% python3 -q
>>> import numpy as np
>>> from numpy import linalg as LA
>>> np.set_printoptions(precision=3, suppress=True, linewidth=160, sign=" ")
>>> rng = np.random.default_rng(755)
>>> idx = rng.integers(0, 3, 4)
>>> W0 = np.array([[3, 4, 0, 4], [-2, 1, 0, -4], [1, -5, 4, 2], [-1, 2, -5, 3]]) * (idx[:, None] == idx)
>>> W0
array([[ 3,  0,  0,  0],
       [ 0,  1,  0, -4],
       [ 0, -5,  4,  2],
       [ 0,  2, -5,  3]])
>>> other = W0 + rng.integers(-2, 3, (4, 3)) @ rng.integers(-2, 3, (3, 4))
>>> other
array([[ 3, -1,  2, -2],
       [ 5, -2,  0, -3],
       [-4,  0,  2,  4],
       [-4,  5, -3,  1]])
>>> np.round(LA.svd(other - W0, compute_uv=False), 3) + 0
array([ 9.907,  5.162,  1.101,  0.   ])
>>> other - W0
array([[ 0, -1,  2, -2],
       [ 5, -3,  0,  1],
       [-4,  5, -2,  2],
       [-4,  3,  2, -2]])
>>> LA.matrix_rank(other - W0, tol=1e-8)
np.int64(3)
>>> vec = np.array([-2, 2, -2, -1])
>>> rhs = W0 @ vec
>>> beta, lr = np.zeros(4), 1 / LA.norm(W0, 2) ** 2
>>> for i in range(150):
...     beta -= lr * W0.T @ (W0 @ beta - rhs)
...     if i % 50 == 0: print(i, round(LA.norm(W0 @ beta - rhs), 3))
... 
0 5.991
50 0.055
100 0.026
>>> print(beta)
[-2.     2.009 -1.992 -0.995]
>>> print(np.poly(W0))
[   1.  -11.   61.  -65. -138.]
>>> round(float(LA.det(W0.T)), 3)
-138.0
>>> round(float(LA.det(W0[::-1])), 3)
-138.0
>>> LA.eigvals(W0)
array([ 4.5+5.074j,  4.5-5.074j, -1. +0.j   ,  3. +0.j   ])
>>> np.round(LA.eigvals(W0).sum().real, 3)
np.float64(11.0)
>>> np.einsum("ij,ji->", W0, W0)
np.int64(-1)
>>> A = np.load("a.npy")
>>> A
array([[ 1,  0,  0,  0,  0,  0,  0,  0,  0,  0,  0,  0],
       [ 0,  1,  0,  0,  0,  0,  0,  0,  0,  0,  0,  0],
       [ 3, -3,  1,  0,  0,  0,  0,  0,  0,  0,  0,  0],
       [ 3, -1, -2,  1,  0,  0,  0,  0,  0,  0,  0,  0],
       [ 3, -3, -3,  1,  1,  0,  0,  0,  0,  0,  0,  0],
       [-1,  3,  1, -2,  0,  1,  0,  0,  0,  0,  0,  0],
       [ 3, -1,  3,  0, -1, -1,  1,  0,  0,  0,  0,  0],
       [ 2,  1, -3, -2, -3,  1,  2,  1,  0,  0,  0,  0],
       [-1, -2, -1,  3, -3,  3,  0,  1,  1,  0,  0,  0],
       [-3, -1, -3, -2, -2, -2,  3,  1,  2,  1,  0,  0],
       [ 3, -3,  2,  2, -3,  3,  3, -2,  2,  1,  1,  0],
       [ 0, -2, -3,  2, -2,  1,  3, -2,  2,  0,  2,  1]])
>>> T = np.stack([A, 4 * A, A[::-1]])
>>> (T @ A.T).shape
(3, 12, 12)
>>> print(T.shape)
(3, 12, 12)
>>> left, sv, vt = LA.svd(A)
>>> np.argmax(sv[:-1] / (sv[1:] + 1e-6)) + 1
np.int64(10)
>>> other = left[:, :10] @ np.diag(sv[:10]) @ vt[:10]
>>> other.round(3) + 0
array([[ 1.   ,  0.   ,  0.   ,  0.   ,  0.   ,  0.   ,  0.   , -0.002,  0.001, -0.003, -0.006,  0.003],
       [ 0.   ,  1.   ,  0.   , -0.001, -0.001,  0.   ,  0.   , -0.005,  0.004, -0.008, -0.011,  0.001],
       [ 3.   , -3.   ,  1.   ,  0.   ,  0.   ,  0.   ,  0.   , -0.001,  0.001, -0.002, -0.003,  0.   ],
       [ 3.   , -1.   , -2.   ,  1.   ,  0.   ,  0.   ,  0.   ,  0.002, -0.001,  0.003,  0.005, -0.001],
       [ 3.   , -3.   , -3.   ,  1.   ,  1.   ,  0.   ,  0.   ,  0.   ,  0.   ,  0.   ,  0.   ,  0.   ],
       [-1.   ,  3.   ,  1.   , -2.   ,  0.   ,  1.   ,  0.   ,  0.002, -0.001,  0.002,  0.003, -0.001],
       [ 3.   , -1.   ,  3.   ,  0.   , -1.   , -1.   ,  1.   ,  0.001, -0.001,  0.002,  0.002,  0.   ],
       [ 2.   ,  1.   , -3.   , -2.   , -3.   ,  1.   ,  2.   ,  1.   ,  0.   , -0.001, -0.001,  0.   ],
       [-1.   , -2.   , -1.   ,  3.   , -3.   ,  3.   ,  0.   ,  1.   ,  1.   ,  0.   ,  0.   ,  0.   ],
       [-3.   , -1.   , -3.   , -2.   , -2.   , -2.   ,  3.   ,  1.   ,  2.   ,  1.   ,  0.   ,  0.   ],
       [ 3.   , -3.   ,  2.   ,  2.   , -3.   ,  3.   ,  3.   , -2.   ,  2.   ,  1.   ,  1.   ,  0.   ],
       [ 0.   , -2.   , -3.   ,  2.   , -2.   ,  1.   ,  3.   , -2.   ,  2.   ,  0.   ,  2.   ,  1.   ]])
>>> print(LA.matrix_rank(other))
10
